$ python3 -q
>>> import numpy as np
>>> import numpy.linalg as la
>>> np.set_printoptions(precision=2, suppress=True, linewidth=100)
>>> tidy = lambda a: np.round(a, 2) + 0
>>> m1 = np.loadtxt("sample16.csv", delimiter=",")
>>> m1
array([[1.  , 0.5 , 0.25, 0.12, 0.06, 0.03, 0.02, 0.01, 0.  , 0.  , 0.  , 0.  , 0.  ],
       [0.5 , 1.  , 0.5 , 0.25, 0.12, 0.06, 0.03, 0.02, 0.01, 0.  , 0.  , 0.  , 0.  ],
       [0.25, 0.5 , 1.  , 0.5 , 0.25, 0.12, 0.06, 0.03, 0.02, 0.01, 0.  , 0.  , 0.  ],
       [0.12, 0.25, 0.5 , 1.  , 0.5 , 0.25, 0.12, 0.06, 0.03, 0.02, 0.01, 0.  , 0.  ],
       [0.06, 0.12, 0.25, 0.5 , 1.  , 0.5 , 0.25, 0.12, 0.06, 0.03, 0.02, 0.01, 0.  ],
       [0.03, 0.06, 0.12, 0.25, 0.5 , 1.  , 0.5 , 0.25, 0.12, 0.06, 0.03, 0.02, 0.01],
       [0.02, 0.03, 0.06, 0.12, 0.25, 0.5 , 1.  , 0.5 , 0.25, 0.12, 0.06, 0.03, 0.02],
       [0.01, 0.02, 0.03, 0.06, 0.12, 0.25, 0.5 , 1.  , 0.5 , 0.25, 0.12, 0.06, 0.03],
       [0.  , 0.01, 0.02, 0.03, 0.06, 0.12, 0.25, 0.5 , 1.  , 0.5 , 0.25, 0.12, 0.06],
       [0.  , 0.  , 0.01, 0.02, 0.03, 0.06, 0.12, 0.25, 0.5 , 1.  , 0.5 , 0.25, 0.12],
       [0.  , 0.  , 0.  , 0.01, 0.02, 0.03, 0.06, 0.12, 0.25, 0.5 , 1.  , 0.5 , 0.25],
       [0.  , 0.  , 0.  , 0.  , 0.01, 0.02, 0.03, 0.06, 0.12, 0.25, 0.5 , 1.  , 0.5 ],
       [0.  , 0.  , 0.  , 0.  , 0.  , 0.01, 0.02, 0.03, 0.06, 0.12, 0.25, 0.5 , 1.  ]])
>>> low = la.cholesky(m1)
>>> tidy(np.prod(np.diag(low)) ** 2), tidy(la.det(m1))
(np.float64(0.03), np.float64(0.03))
>>> u = np.array([2, 2, 0, -1, 3, 0, -2, -1, 2, 1, 0, -3, 0])
>>> A2 = m1 + np.outer(u, np.eye(13)[8])
>>> la.matrix_rank(A2 - m1)
np.int64(1)
>>> vec = np.array([-1, -3, -1, 3, -3, 1, 2, -1, -1, 1, 2, -2, 3])
>>> y = m1 @ vec
>>> coef, lr = np.zeros(13), 1 / la.norm(m1, 2) ** 2
>>> for i in range(6):
...     coef -= lr * m1.T @ (m1 @ coef - y)
...     if i % 1 == 0: print(i, round(la.norm(m1 @ coef - y), 2))
... 
0 4.03
1 3.38
2 3.07
3 2.86
4 2.71
5 2.59
>>> tidy(la.cond(m1))
np.float64(8.05)
>>> assert m1 == m1.T
Traceback (most recent call last):
  File "<python-input-16>", line 1, in <module>
    assert m1 == m1.T
           ^^^^^^^^^^
ValueError: The truth value of an array with more than one element is ambiguous. Use a.any() or a.all()
>>> np.allclose(m1, m1.T)
True
>>> K = np.load("data.npy")
>>> tidy(K)
array([[ 0.01,  0.02,  0.02,  0.04,  0.04, -0.02,  0.02,  0.02,  0.04,  0.02],
       [ 0.02,  0.07,  0.07,  0.12,  0.12, -0.07,  0.07,  0.07,  0.12,  0.07],
       [ 0.02,  0.07,  0.07,  0.12,  0.12, -0.07,  0.07,  0.07,  0.12,  0.07],
       [ 0.04,  0.12,  0.12,  0.19,  0.19, -0.12,  0.12,  0.12,  0.19,  0.12],
       [ 0.04,  0.12,  0.12,  0.19,  0.19, -0.12,  0.12,  0.12,  0.19,  0.12],
       [-0.02, -0.07, -0.07, -0.12, -0.12,  0.07, -0.07, -0.07, -0.12, -0.07],
       [ 0.02,  0.07,  0.07,  0.12,  0.12, -0.07,  0.07,  0.07,  0.12,  0.07],
       [ 0.02,  0.07,  0.07,  0.12,  0.12, -0.07,  0.07,  0.07,  0.12,  0.07],
       [ 0.04,  0.12,  0.12,  0.19,  0.19, -0.12,  0.12,  0.12,  0.19,  0.12],
       [ 0.02,  0.07,  0.07,  0.12,  0.12, -0.07,  0.07,  0.07,  0.12,  0.07]])
>>> tidy(np.sort(np.abs(la.eigvals(K))))
array([0., 0., 0., 0., 0., 0., 0., 0., 0., 1.])
>>> K.inv()
Traceback (most recent call last):
  File "<python-input-21>", line 1, in <module>
    K.inv()
    ^^^^^
AttributeError: 'numpy.ndarray' object has no attribute 'inv'
>>> tidy(np.abs(la.eigvals(K)).max())
np.float64(1.0)
>>> assert K == K.T
Traceback (most recent call last):
  File "<python-input-23>", line 1, in <module>
    assert K == K.T
           ^^^^^^^^
ValueError: The truth value of an array with more than one element is ambiguous. Use a.any() or a.all()
>>> tidy(la.det(K))
np.float64(0.0)
>>> E = np.loadtxt("w.csv", delimiter=",")
>>> tidy(E)
array([[0.29, 0.05, 0.05, 0.1 , 0.05, 0.  , 0.24, 0.1 , 0.14],
       [0.06, 0.17, 0.11, 0.28, 0.06, 0.11, 0.  , 0.06, 0.17],
       [0.07, 0.14, 0.1 , 0.17, 0.03, 0.1 , 0.14, 0.14, 0.1 ],
       [0.04, 0.  , 0.07, 0.22, 0.19, 0.15, 0.  , 0.19, 0.15],
       [0.16, 0.2 , 0.04, 0.12, 0.04, 0.16, 0.16, 0.08, 0.04],
       [0.15, 0.15, 0.12, 0.12, 0.08, 0.08, 0.19, 0.04, 0.08],
       [0.12, 0.  , 0.12, 0.  , 0.2 , 0.2 , 0.24, 0.  , 0.12],
       [0.2 , 0.1 , 0.2 , 0.05, 0.  , 0.  , 0.25, 0.15, 0.05],
       [0.12, 0.12, 0.15, 0.03, 0.12, 0.15, 0.12, 0.03, 0.18]])
>>> # a transition matrix
>>> vec = np.array([3, 4, 8, 3, 4, 7, 9, 4, 9])
>>> y = E @ vec
>>> coef, lr = np.zeros(9), 1 / la.norm(E, 2) ** 2
>>> for i in range(15):
...     coef -= lr * E.T @ (E @ coef - y)
...     if i % 5 == 0: print(i, round(la.norm(E @ coef - y), 2))
... 
0 1.29
5 0.91
10 0.69
>>> tidy(coef)
array([5.78, 4.28, 6.57, 4.46, 5.61, 6.5 , 7.85, 3.55, 6.39])
>>> rng = np.random.default_rng(764562)
>>> lab = rng.permutation(9)
>>> A2 = E[:, lab] * rng.choice([-1, 1], 9)
>>> tidy(A2)
array([[-0.05, -0.05,  0.29,  0.  , -0.14, -0.24,  0.1 , -0.05, -0.1 ],
       [-0.11, -0.17,  0.06, -0.11, -0.17,  0.  ,  0.28, -0.06, -0.06],
       [-0.1 , -0.14,  0.07, -0.1 , -0.1 , -0.14,  0.17, -0.03, -0.14],
       [-0.07,  0.  ,  0.04, -0.15, -0.15,  0.  ,  0.22, -0.19, -0.19],
       [-0.04, -0.2 ,  0.16, -0.16, -0.04, -0.16,  0.12, -0.04, -0.08],
       [-0.12, -0.15,  0.15, -0.08, -0.08, -0.19,  0.12, -0.08, -0.04],
       [-0.12,  0.  ,  0.12, -0.2 , -0.12, -0.24,  0.  , -0.2 ,  0.  ],
       [-0.2 , -0.1 ,  0.2 ,  0.  , -0.05, -0.25,  0.05,  0.  , -0.15],
       [-0.15, -0.12,  0.12, -0.15, -0.18, -0.12,  0.03, -0.12, -0.03]])
>>> Uu, _, Vh = la.svd(E.T @ A2)
>>> tidy(la.lstsq(E, A2)[0])
array([[ 0.,  0.,  1.,  0.,  0.,  0.,  0.,  0.,  0.],
       [ 0., -1.,  0.,  0.,  0.,  0.,  0.,  0.,  0.],
       [-1.,  0.,  0.,  0.,  0.,  0.,  0.,  0.,  0.],
       [ 0.,  0.,  0.,  0.,  0.,  0.,  1.,  0.,  0.],
       [ 0.,  0.,  0.,  0.,  0.,  0.,  0., -1.,  0.],
       [ 0.,  0.,  0., -1.,  0.,  0.,  0.,  0.,  0.],
       [ 0.,  0.,  0.,  0.,  0., -1.,  0.,  0.,  0.],
       [ 0.,  0.,  0.,  0.,  0.,  0.,  0.,  0., -1.],
       [ 0.,  0.,  0.,  0., -1.,  0.,  0.,  0.,  0.]])
>>> lab
array([2, 1, 0, 5, 8, 6, 3, 4, 7])
>>> M = np.loadtxt("dump.csv", delimiter=",")
>>> tidy(M)
array([[-0.56, -0.06, -0.53, -0.29, -0.36, -1.09, -0.96,  0.21, -0.36,  0.63,  0.23, -0.39,  1.02,
        -0.06],
       [-0.06, -0.82,  1.32, -1.36, -0.37, -0.16,  0.44, -1.82,  0.35, -0.94, -0.43,  0.81, -0.41,
        -0.48],
       [-0.53,  1.32,  3.1 ,  0.78, -0.32, -0.53,  0.42, -0.21, -0.94,  0.26,  0.55, -0.32,  0.62,
        -0.14],
       [-0.29, -1.36,  0.78,  1.52, -0.01,  0.03,  0.02,  0.18,  1.47,  0.03,  0.44,  1.31, -0.87,
        -0.18],
       [-0.36, -0.37, -0.32, -0.01,  2.3 ,  0.35, -0.38, -0.69, -0.14, -1.55,  0.7 , -0.43,  0.83,
         0.12],
       [-1.09, -0.16, -0.53,  0.03,  0.35,  1.5 , -0.27,  0.06, -0.51, -0.51,  0.16,  0.64, -0.61,
        -1.1 ],
       [-0.96,  0.44,  0.42,  0.02, -0.38, -0.27,  2.52, -1.12,  0.05,  0.1 ,  0.3 ,  0.88,  0.43,
        -0.4 ],
       [ 0.21, -1.82, -0.21,  0.18, -0.69,  0.06, -1.12,  3.08,  0.46, -0.83, -1.71,  0.69,  0.38,
        -0.92],
       [-0.36,  0.35, -0.94,  1.47, -0.14, -0.51,  0.05,  0.46,  0.44, -0.55,  0.71, -0.63, -0.91,
        -1.06],
       [ 0.63, -0.94,  0.26,  0.03, -1.55, -0.51,  0.1 , -0.83, -0.55,  0.45, -0.56, -1.09, -1.34,
        -0.17],
       [ 0.23, -0.43,  0.55,  0.44,  0.7 ,  0.16,  0.3 , -1.71,  0.71, -0.56,  1.07, -0.03,  1.1 ,
         0.58],
       [-0.39,  0.81, -0.32,  1.31, -0.43,  0.64,  0.88,  0.69, -0.63, -1.09, -0.03,  0.9 ,  1.69,
         1.12],
       [ 1.02, -0.41,  0.62, -0.87,  0.83, -0.61,  0.43,  0.38, -0.91, -1.34,  1.1 ,  1.69,  1.11,
         0.91],
       [-0.06, -0.48, -0.14, -0.18,  0.12, -1.1 , -0.4 , -0.92, -1.06, -0.17,  0.58,  1.12,  0.91,
         2.39]])
>>> # looks like rank 13
>>> tidy(la.norm(M, 2) / la.norm(M))
np.float64(0.5)
>>> u = np.array([2, -4, -6])
>>> tidy(np.convolve(M[0], u))
array([-1.12,  2.13,  2.53,  1.86,  3.62,  1.02,  4.59, 10.79,  4.17,  1.45,  0.13, -5.46,  2.26,
       -1.86, -5.89,  0.37])
>>> def softmax(z):
...     e = np.exp(z - z.max(axis=-1, keepdims=True))
...     return e / e.sum(axis=-1, keepdims=True)
... 
>>> tidy(softmax(10 * M[8]))
array([0., 0., 0., 1., 0., 0., 0., 0., 0., 0., 0., 0., 0., 0.])
>>> tidy(softmax(M[8] + -1))
array([0.04, 0.09, 0.02, 0.26, 0.05, 0.04, 0.06, 0.1 , 0.09, 0.04, 0.12, 0.03, 0.02, 0.02])
>>> tidy(softmax(M[8]))
array([0.04, 0.09, 0.02, 0.26, 0.05, 0.04, 0.06, 0.1 , 0.09, 0.04, 0.12, 0.03, 0.02, 0.02])
>>> tidy(softmax(M).sum(axis=1))
array([1., 1., 1., 1., 1., 1., 1., 1., 1., 1., 1., 1., 1., 1.])
>>> scores = M @ M.T / np.sqrt(14)
>>> softmax(scores).round(6).argmax(axis=1)
array([ 0,  1,  2,  3,  4,  5,  6,  7,  8,  9, 10, 11, 12, 13])
>>> rank = la.matrix_rank(M)
>>> rank
np.int64(13)
>>> N = la.svd(M)[2][rank:].T
>>> tidy(M @ N)
array([[0.],
       [0.],
       [0.],
       [0.],
       [0.],
       [0.],
       [0.],
       [0.],
       [0.],
       [0.],
       [0.],
       [0.],
       [0.],
       [0.]])
>>> np.allclose(M @ N, 0)
True
>>> N.shape
(14, 1)
>>> [int(la.matrix_rank(np.delete(M, i, axis=0))) for i in range(14)]
[13, 13, 13, 13, 13, 13, 13, 13, 13, 13, 13, 13, 13, 13]
>>> [int(la.matrix_rank(M[:, :j + 1])) for j in range(14)]
[1, 2, 3, 4, 5, 6, 7, 8, 9, 10, 11, 12, 13, 13]
>>> [int(la.matrix_rank(M[:i])) for i in range(1, len(M) + 1)]
[1, 2, 3, 4, 5, 6, 7, 8, 9, 10, 11, 12, 13, 13]
>>> tidy(N[:, 0] / N[np.abs(N[:, 0]).round(6).argmax(), 0])
array([-0.99, -0.32,  0.27, -0.91, -0.61,  0.39,  0.33,  0.78,  0.59, -0.46,  1.  , -0.86, -0.34,
        0.94])
>>> lab = rng.permutation(14)
>>> lab
array([11,  5,  4,  1,  6,  9,  7,  8,  3, 12,  0, 13, 10,  2])
>>> A2 = M[lab][:, lab]
>>> tidy(la.det(A2)), tidy(la.det(M[lab]))
(np.float64(0.0), np.float64(0.0))
>>> np.allclose(A2, M)
False
>>> data = np.loadtxt("layer12.csv", delimiter=",")
>>> data
array([[-3., -3., -4., -2.,  4.,  5.,  3.,  3., -2.],
       [ 0.,  4.,  3.,  0., -5., -4., -3.,  5.,  3.],
       [ 0.,  0.,  2.,  1.,  3.,  3.,  4., -4., -4.],
       [ 0.,  0.,  0., -4., -1., -4.,  5., -3.,  1.],
       [ 0.,  0.,  0.,  0., -1.,  1., -4.,  1.,  4.],
       [ 0.,  0.,  0.,  0.,  0.,  4.,  3.,  2.,  3.],
       [ 0.,  0.,  0.,  0.,  0.,  0.,  4., -2., -2.],
       [ 0.,  0.,  0.,  0.,  0.,  0.,  0.,  5.,  3.],
       [ 0.,  0.,  0.,  0.,  0.,  0.,  0.,  0., -3.]])
>>> tidy(np.abs(la.eigvals(data)).max())
np.float64(5.0)
>>> (data - data.T) / 2
array([[ 0. , -1.5, -2. , -1. ,  2. ,  2.5,  1.5,  1.5, -1. ],
       [ 1.5,  0. ,  1.5,  0. , -2.5, -2. , -1.5,  2.5,  1.5],
       [ 2. , -1.5,  0. ,  0.5,  1.5,  1.5,  2. , -2. , -2. ],
       [ 1. ,  0. , -0.5,  0. , -0.5, -2. ,  2.5, -1.5,  0.5],
       [-2. ,  2.5, -1.5,  0.5,  0. ,  0.5, -2. ,  0.5,  2. ],
       [-2.5,  2. , -1.5,  2. , -0.5,  0. ,  1.5,  1. ,  1.5],
       [-1.5,  1.5, -2. , -2.5,  2. , -1.5,  0. , -1. , -1. ],
       [-1.5, -2.5,  2. ,  1.5, -0.5, -1. ,  1. ,  0. ,  1.5],
       [ 1. , -1.5,  2. , -0.5, -2. , -1.5,  1. , -1.5,  0. ]])
>>> np.allclose(data @ data.T, data.T @ data)
False
>>> np.trace(data)
np.float64(8.0)
>>> A = np.loadtxt("mat.csv", delimiter=",")
>>> tidy(A)
array([[-2.65, -2.99, -2.67,  3.76,  0.45,  3.54, -4.46, -1.85, -4.07, -1.1 ,  1.59,  2.54],
       [-4.27, -2.94, -1.91,  4.81,  0.05,  2.84, -3.67,  0.65, -3.53, -1.32,  1.32,  2.89],
       [-4.  ,  0.62,  2.51,  2.25, -1.18, -2.47,  2.88,  7.1 ,  2.15, -0.42, -0.98,  0.55],
       [ 3.68, -0.84, -2.64, -1.89,  1.18,  2.68, -3.15, -7.04, -2.4 ,  0.32,  1.08, -0.34],
       [ 5.69,  2.18,  0.33, -5.24,  0.57, -1.14,  1.63, -4.21,  1.89,  1.34, -0.62, -2.74],
       [-4.52, -2.89, -1.74,  4.94, -0.03,  2.67, -3.47,  1.12, -3.37, -1.35,  1.25,  2.92],
       [ 5.14,  0.36, -1.75, -3.66,  1.09,  1.42, -1.54, -6.9 , -0.89,  0.82,  0.5 , -1.45],
       [ 5.36,  2.53,  0.92, -5.26,  0.36, -1.81,  2.44, -3.04,  2.56,  1.38, -0.9 , -2.89],
       [-5.73, -1.3 ,  0.81,  4.69, -0.9 , -0.22,  0.03,  5.97, -0.45, -1.13,  0.03,  2.19],
       [ 1.75, -1.85, -3.11,  0.07,  1.09,  3.48, -4.22, -6.15, -3.49, -0.2 ,  1.47,  0.76],
       [-5.8 , -1.56,  0.5 ,  4.91, -0.81,  0.17, -0.44,  5.55, -0.87, -1.21,  0.2 ,  2.38],
       [ 2.76, -1.37, -2.93, -0.93,  1.15,  3.14, -3.75, -6.71, -3.  ,  0.06,  1.3 ,  0.22],
       [ 4.82,  0.03, -2.02, -3.23,  1.14,  1.79, -2.01, -7.05, -1.33,  0.7 ,  0.67, -1.17],
       [-3.4 ,  1.01,  2.74,  1.6 , -1.18, -2.83,  3.35,  6.97,  2.6 , -0.24, -1.15,  0.17],
       [-5.76, -2.  , -0.08,  5.18, -0.65,  0.85, -1.28,  4.65, -1.59, -1.31,  0.49,  2.65],
       [-5.03, -2.72, -1.31,  5.17, -0.21,  2.22, -2.94,  2.19, -2.96, -1.38,  1.07,  2.94],
       [ 0.84,  2.71,  3.08, -2.37, -0.78, -3.79,  4.7 ,  3.96,  4.13,  0.78, -1.66, -1.93],
       [-4.12,  0.53,  2.45,  2.39, -1.18, -2.38,  2.77,  7.11,  2.04, -0.46, -0.94,  0.64],
       [-4.52, -2.89, -1.74,  4.94, -0.03,  2.67, -3.48,  1.1 , -3.38, -1.35,  1.26,  2.92],
       [-0.68, -2.67, -3.1 ,  2.23,  0.8 ,  3.79, -4.7 , -4.12, -4.11, -0.75,  1.66,  1.87],
       [-4.73,  0.05,  2.09,  3.12, -1.14, -1.87,  2.11,  7.07,  1.43, -0.66, -0.71,  1.1 ]])
>>> # null space of dimension 10
>>> Uu, sig, Vh = la.svd(A)
>>> evecs = Vh[:(sig > 1e-8).sum()]
>>> vec = A[20] + 3 * A[1] + rng.integers(2) * np.eye(12)[11]
>>> tidy(vec)
array([-17.55,  -8.78,  -3.64,  17.55,  -1.  ,   6.65,  -8.91,   9.02,  -9.16,  -4.64,   3.26,
         9.78])
>>> tidy(np.diag(evecs.T @ evecs))
array([0.34, 0.09, 0.1 , 0.28, 0.01, 0.14, 0.22, 0.51, 0.17, 0.02, 0.03, 0.09])
>>> tidy(la.norm(vec - evecs.T @ evecs @ vec))
np.float64(0.0)
